>>> import numpy as np
>>> from numpy import linalg as LA
>>> np.set_printoptions(precision=2, suppress=True, linewidth=140, floatmode="fixed")
>>> tidy = lambda a: np.round(a, 2) + 0
>>> arr = np.loadtxt("m.csv", delimiter=",")
>>> arr
array([[ -0.30,  -2.71,  -1.88,  -1.38,   2.60],
       [ -7.94,  11.59,  11.08,   1.19, -13.05],
       [ -8.98,  -4.48,  -4.41,   6.32,  -4.52],
       [ -7.79,   7.53,  10.99,   3.40,  -7.26],
       [ -4.60,   1.61,   6.51,  -0.33,   0.70],
       [ -2.94,  -7.89,  -9.97,   0.76,   0.91],
       [  0.99,  -4.98,  -9.74,  -0.53,  -0.48],
       [  5.82,  -2.07,  -3.93,   1.43,   3.02],
       [ 10.99,   1.90,   2.73, -10.03,   9.18],
       [ -3.00,   5.41,   5.11,   6.72,  -7.30],
       [  1.71,   1.39,  -1.31, -12.51,   0.91],
       [ -3.83,  10.22,   8.11,  -4.18,  -9.72],
       [  4.10,  -5.13,  -0.21,   4.28,   9.24],
       [  8.46,   5.89,   6.08,  -4.80,   3.18],
       [ -6.52,   8.01,   8.59,   5.40,  -9.97],
       [ -1.01,  -4.70,   2.31,   5.65,   7.39],
       [ -2.27,   3.38,  -2.71,  -8.59,  -7.07],
       [  2.30,  -2.09,  -6.09,   0.20,  -1.00],
       [  5.89,   0.70,  -1.97,  -2.58,   1.48]])
>>> lab = arr[:, 4] > np.median(arr[:, 4])
>>> u = arr[lab].mean(axis=0) - arr[~lab].mean(axis=0)
>>> tidy((((arr - arr.mean(axis=0)) @ u > 0) == lab).mean())
np.float64(0.89)
>>> tidy(u)
array([ 7.80, -5.02, -3.65, -3.09, 10.18])
>>> np.argsort(-np.abs(u).round(6), kind="stable")
array([4, 0, 1, 2, 3])
>>> vec = np.array([-3, 3, -1, 1, 1])
>>> rhs = arr @ vec
>>> print(tidy(LA.pinv(arr) @ arr))
[[1.00 0.00 0.00 0.00 0.00]
 [0.00 1.00 0.00 0.00 0.00]
 [0.00 0.00 1.00 0.00 0.00]
 [0.00 0.00 0.00 1.00 0.00]
 [0.00 0.00 0.00 0.00 1.00]]
>>> rng = np.random.default_rng(132)
>>> rhs = rhs + 0.1 * rng.normal(size=19)
>>> tidy(rhs)
array([ -4.10,  35.67,  19.54,  31.09,  12.60,  -3.34,  -9.12, -15.39, -30.96,  19.62, -11.43,  20.07, -13.83, -15.46,  30.23,  -0.46,
         3.99,  -7.77, -14.86])
>>> beta, *_ = LA.lstsq(arr, rhs)
>>> beta.round()
array([-3.00,  2.00, -0.00,  1.00,  0.00])
>>> [round(float(LA.norm(LA.solve(arr.T @ arr + lam * np.eye(5), arr.T @ rhs))), 2) for lam in (0, 1, 10, 100)]
[3.3, 2.19, 2.16, 1.95]
>>> tidy(arr.T @ (rhs - arr @ beta))
array([0.00, 0.00, 0.00, 0.00, 0.00])
>>> T = np.stack([arr, -1 * arr, arr[::-1]])
>>> T.shape
(3, 19, 5)
>>> tidy(LA.norm(T, axis=(1, 2)))
array([57.88, 57.88, 57.88])
>>> Ac = arr - arr.mean(axis=1)
Traceback (most recent call last):
  File "<python-input-24>", line 1, in <module>
    Ac = arr - arr.mean(axis=1)
         ~~~~^~~~~~~~~~~~~~~~~~
ValueError: operands could not be broadcast together with shapes (19,5) (19,) 
>>> Ac = arr - arr.mean(axis=0)
>>> U, sigma, VT = LA.svd(Ac, full_matrices=False)
>>> print(tidy(np.abs(VT[-1])))
[0.29 0.71 0.43 0.12 0.46]
>>> print(np.abs(VT[0]).argmax())
4
>>> (np.sign(U[:, 0]) == np.sign(U[0, 0])).astype(int)
array([1, 0, 0, 0, 0, 1, 1, 1, 1, 0, 1, 0, 1, 1, 0, 1, 0, 1, 1])
>>> u = np.array([0, 3, -1, 3, -1])
>>> F = np.outer(rng.normal(size=17), u) + 0.05 * rng.normal(size=(17, 5))
>>> tidy(F)
array([[ 0.05, -0.09,  0.09, -0.18,  0.13],
       [ 0.00,  0.34, -0.14,  0.23, -0.07],
       [ 0.01,  3.82, -1.33,  3.83, -1.24],
       [-0.03,  1.47, -0.45,  1.48, -0.52],
       [ 0.05, -0.69,  0.13, -0.54,  0.17],
       [ 0.06, -1.22,  0.37, -1.21,  0.42],
       [ 0.00,  2.13, -0.69,  2.23, -0.78],
       [ 0.08,  0.31, -0.21,  0.14, -0.10],
       [-0.02, -1.19,  0.37, -1.14,  0.35],
       [-0.02, -2.25,  0.75, -2.33,  0.75],
       [-0.01,  1.63, -0.59,  1.63, -0.54],
       [-0.02, -1.37,  0.43, -1.45,  0.47],
       [-0.09, -2.56,  0.83, -2.58,  0.92],
       [ 0.01,  2.12, -0.73,  2.14, -0.66],
       [ 0.05,  0.95, -0.34,  0.99, -0.39],
       [ 0.06, -2.71,  0.89, -2.70,  0.92],
       [-0.08,  1.70, -0.61,  1.54, -0.47]])
>>> B = np.c_[F[:, :3] @ np.array([[-2, -2, 2], [3, 1, 3], [-3, 0, 3]]), np.array([-1, -2, -2, 0, 1, -1, 3, 0, -1, 3, -3, -2, -1, -3, 3, 2, 0])]
>>> tidy(B)
array([[ -0.64,  -0.19,   0.12,  -1.00],
       [  1.44,   0.34,   0.61,  -2.00],
       [ 15.43,   3.81,   7.46,  -2.00],
       [  5.78,   1.52,   3.01,   0.00],
       [ -2.55,  -0.78,  -1.56,   1.00],
       [ -4.89,  -1.34,  -2.41,  -1.00],
       [  8.46,   2.13,   4.34,   3.00],
       [  1.39,   0.15,   0.45,   0.00],
       [ -4.61,  -1.14,  -2.50,  -1.00],
       [ -8.93,  -2.20,  -4.56,   3.00],
       [  6.67,   1.64,   3.08,  -3.00],
       [ -5.34,  -1.32,  -2.87,  -2.00],
       [ -9.99,  -2.38,  -5.38,  -1.00],
       [  8.52,   2.10,   4.22,  -3.00],
       [  3.80,   0.86,   1.92,   3.00],
       [-10.94,  -2.84,  -5.35,   2.00],
       [  7.08,   1.85,   3.14,   0.00]])
>>> tidy(LA.norm(B - F @ LA.lstsq(F, B)[0], axis=0))
array([0.00, 0.00, 0.00, 6.20])
>>> tidy(LA.lstsq(F, B[:, 0])[0])
array([-2.00,  3.00, -3.00,  0.00,  0.00])
>>> lab = B[:, 0] > np.median(B[:, 0])
>>> u = B[lab].mean(axis=0) - B[~lab].mean(axis=0)
>>> np.argsort(-np.abs(u).round(6), kind="stable")
array([0, 2, 1, 3])
>>> ((B - B.mean(axis=0)) @ u > 0).astype(int)
array([0, 1, 1, 1, 0, 0, 1, 1, 0, 0, 1, 0, 0, 1, 1, 0, 1])
>>> tidy((((B - B.mean(axis=0)) @ u > 0) == lab).mean())
np.float64(0.94)
>>> D = LA.norm(F[:, None] - F[None], axis=-1)
>>> D[6].round(6).argsort(kind="stable")[:4]
array([ 6, 13, 10, 16])
>>> D.mean(axis=1).argmax()
np.int64(2)
>>> vec = np.array([-5, 0, -1, -3, -3])
>>> rhs = F @ vec
>>> tidy(LA.lstsq(F, rhs)[0])
array([-5.00,  0.00, -1.00, -3.00, -3.00])
>>> tidy(LA.solve(F.T @ F, F.T @ rhs))
array([-5.00,  0.00, -1.00, -3.00, -3.00])
>>> print(tidy(rhs))
[-0.21 -0.34 -6.46 -2.29  0.75  1.69 -3.67 -0.31  2.11  4.11 -2.62  2.61  4.60 -3.79 -1.69  4.14 -2.23]
>>> rhs = rhs + 0.1 * rng.normal(size=17)
>>> print(tidy(rhs))
[-0.16 -0.41 -6.57 -2.32  0.83  1.56 -3.59 -0.42  2.28  4.29 -2.36  2.72  4.64 -3.89 -1.72  4.13 -2.28]
>>> beta, *_ = LA.lstsq(F, rhs)
>>> tidy(LA.norm(rhs - F @ beta))
np.float64(0.4)
>>> print(tidy(F.T @ (rhs - F @ beta)))
[0.00 0.00 0.00 0.00 0.00]
>>> [round(float(LA.norm(LA.solve(F.T @ F + lam * np.eye(5), F.T @ rhs))), 2) for lam in (0, 1, 10, 100)]
[7.64, 1.14, 1.05, 0.63]
>>> beta.round()
array([-6.00, -0.00, -1.00, -3.00, -4.00])
>>> X = np.load("run5.npy")
>>> tidy(X)
array([[-0.29, -0.61, -0.08,  0.35,  0.17],
       [ 0.12, -0.31,  0.50, -0.28,  0.46],
       [ 0.33,  0.24, -0.51, -0.08,  0.25],
       [-0.29,  0.19, -0.42, -0.19,  0.47],
       [ 0.33, -0.13, -0.29,  0.01, -0.27],
       [-0.21,  0.14,  0.19, -0.71, -0.30],
       [-0.53,  0.00, -0.14,  0.12, -0.45],
       [ 0.37,  0.30,  0.32,  0.37, -0.17],
       [ 0.37, -0.55, -0.26, -0.31, -0.29]])
>>> B = np.c_[X[:, :3] @ np.array([[-1, 1, 1], [0, 0, -2], [2, 2, -2]]), np.array([0, 2, 0, 0, 2, 0, 2, 2, 2])]
>>> tidy(B)
array([[ 0.12, -0.46,  1.11,  0.00],
       [ 0.87,  1.12, -0.26,  2.00],
       [-1.36, -0.70,  0.87,  0.00],
       [-0.54, -1.12,  0.17,  0.00],
       [-0.90, -0.24,  1.16,  2.00],
       [ 0.58,  0.17, -0.86,  0.00],
       [ 0.25, -0.82, -0.26,  2.00],
       [ 0.27,  1.01, -0.87,  2.00],
       [-0.90, -0.16,  2.00,  2.00]])
>>> LA.matrix_rank(B)
np.int64(4)
>>> LA.matrix_rank(np.c_[X, B])
np.int64(6)
>>> P = X @ LA.solve(X.T @ X, X.T)
>>> tidy(P @ X[:, 1])
array([-0.61, -0.31,  0.24,  0.19, -0.13,  0.14,  0.00,  0.30, -0.55])
>>> LA.matrix_rank(np.eye(9) - P)
np.int64(4)
>>> tidy(LA.eigvalsh(P))
array([0.00, 0.00, 0.00, 0.00, 1.00, 1.00, 1.00, 1.00, 1.00])
>>> tidy(np.diag(P))
array([0.62, 0.65, 0.50, 0.54, 0.28, 0.69, 0.52, 0.50, 0.69])
>>> tidy(P)
array([[ 0.62,  0.09, -0.19,  0.01, -0.03, -0.34,  0.13, -0.22,  0.10],
       [ 0.09,  0.65, -0.15, -0.03, -0.19,  0.09, -0.38, -0.07,  0.04],
       [-0.19, -0.15,  0.50,  0.30,  0.16, -0.14, -0.22, -0.04,  0.08],
       [ 0.01, -0.03,  0.30,  0.54, -0.13,  0.00, -0.02, -0.33, -0.18],
       [-0.03, -0.19,  0.16, -0.13,  0.28, -0.07, -0.01,  0.04,  0.34],
       [-0.34,  0.09, -0.14,  0.00, -0.07,  0.69,  0.13, -0.19,  0.11],
       [ 0.13, -0.38, -0.22, -0.02, -0.01,  0.13,  0.52, -0.12, -0.07],
       [-0.22, -0.07, -0.04, -0.33,  0.04, -0.19, -0.12,  0.50, -0.18],
       [ 0.10,  0.04,  0.08, -0.18,  0.34,  0.11, -0.07, -0.18,  0.69]])
>>> np.trace(P)
np.float64(5.0)
>>> vec = np.array([8, 5, 6, 7, 5])
>>> tidy((X * vec).sum(axis=1))
array([-2.61,  2.78,  1.43, -2.87, -0.97, -6.30, -6.52,  8.12, -5.02])
>>> print(tidy(np.einsum("ij,j->i", X, vec)))
[-2.61  2.78  1.43 -2.87 -0.97 -6.30 -6.52  8.12 -5.02]
>>> tidy(X @ np.eye(5)[1])
array([-0.61, -0.31,  0.24,  0.19, -0.13,  0.14,  0.00,  0.30, -0.55])
>>> np.sign((X @ vec).round(6))
array([-1.00,  1.00,  1.00, -1.00, -1.00, -1.00, -1.00,  1.00, -1.00])
>>> (X @ vec).argmax()
np.int64(7)
>>> tidy(X @ X.T)
array([[ 0.62,  0.09, -0.19,  0.01, -0.03, -0.34,  0.13, -0.22,  0.10],
       [ 0.09,  0.65, -0.15, -0.03, -0.19,  0.09, -0.38, -0.07,  0.04],
       [-0.19, -0.15,  0.50,  0.30,  0.16, -0.14, -0.22, -0.04,  0.08],
       [ 0.01, -0.03,  0.30,  0.54, -0.13,  0.00, -0.02, -0.33, -0.18],
       [-0.03, -0.19,  0.16, -0.13,  0.28, -0.07, -0.01,  0.04,  0.34],
       [-0.34,  0.09, -0.14,  0.00, -0.07,  0.69,  0.13, -0.19,  0.11],
       [ 0.13, -0.38, -0.22, -0.02, -0.01,  0.13,  0.52, -0.12, -0.07],
       [-0.22, -0.07, -0.04, -0.33,  0.04, -0.19, -0.12,  0.50, -0.18],
       [ 0.10,  0.04,  0.08, -0.18,  0.34,  0.11, -0.07, -0.18,  0.69]])
>>> tidy(X.T @ X)
array([[1.00, 0.00, 0.00, 0.00, 0.00],
       [0.00, 1.00, 0.00, 0.00, 0.00],
       [0.00, 0.00, 1.00, 0.00, 0.00],
       [0.00, 0.00, 0.00, 1.00, 0.00],
       [0.00, 0.00, 0.00, 0.00, 1.00]])
>>> print(tidy(LA.norm(X, axis=0)))
[1.00 1.00 1.00 1.00 1.00]
>>> tidy(X[:, 1] @ X[:, 0])
np.float64(0.0)
>>> B = np.array([[1, 1], [1, -1]])
>>> m1 = np.kron(B, np.kron(B, B))[rng.permutation(8)][:5]
>>> m1
array([[ 1,  1,  1,  1,  1,  1,  1,  1],
       [ 1, -1, -1,  1, -1,  1,  1, -1],
       [ 1,  1, -1, -1,  1,  1, -1, -1],
       [ 1, -1,  1, -1, -1,  1, -1,  1],
       [ 1, -1,  1, -1,  1, -1,  1, -1]])
>>> u = np.array([0, 3, 0])
>>> print(np.cross(m1[2, :3], m1[4, :3]))
[ 0 -2 -2]
>>> np.polyval(u, m1[2])
array([ 3,  3, -3, -3,  3,  3, -3, -3])
>>> w1 = np.array([[-2, 0],
...     [1, -1],
...     [-1, 3],
...     [-2, 0],
...     [-3, 0],
...     [2, 1],
...     [-2, -1],
...     [-2, -1]])
>>> beta = np.array([5, -3])
>>> act = np.maximum(m1 @ w1 + beta, 0)
>>> (act > 0).mean(axis=0)
array([0.60, 0.20])
>>> LA.matrix_rank(act)
np.int64(2)
>>> Z = np.array([[0, 2], [1, 2]])
>>> act @ Z
array([[ 0,  0],
       [ 0, 12],
       [ 0, 20],
       [ 2, 20],
       [ 0,  0]])
>>> w1 @ Z
array([[ 0, -4],
       [-1,  0],
       [ 3,  4],
       [ 0, -4],
       [ 0, -6],
       [ 1,  6],
       [-1, -6],
       [-1, -6]])
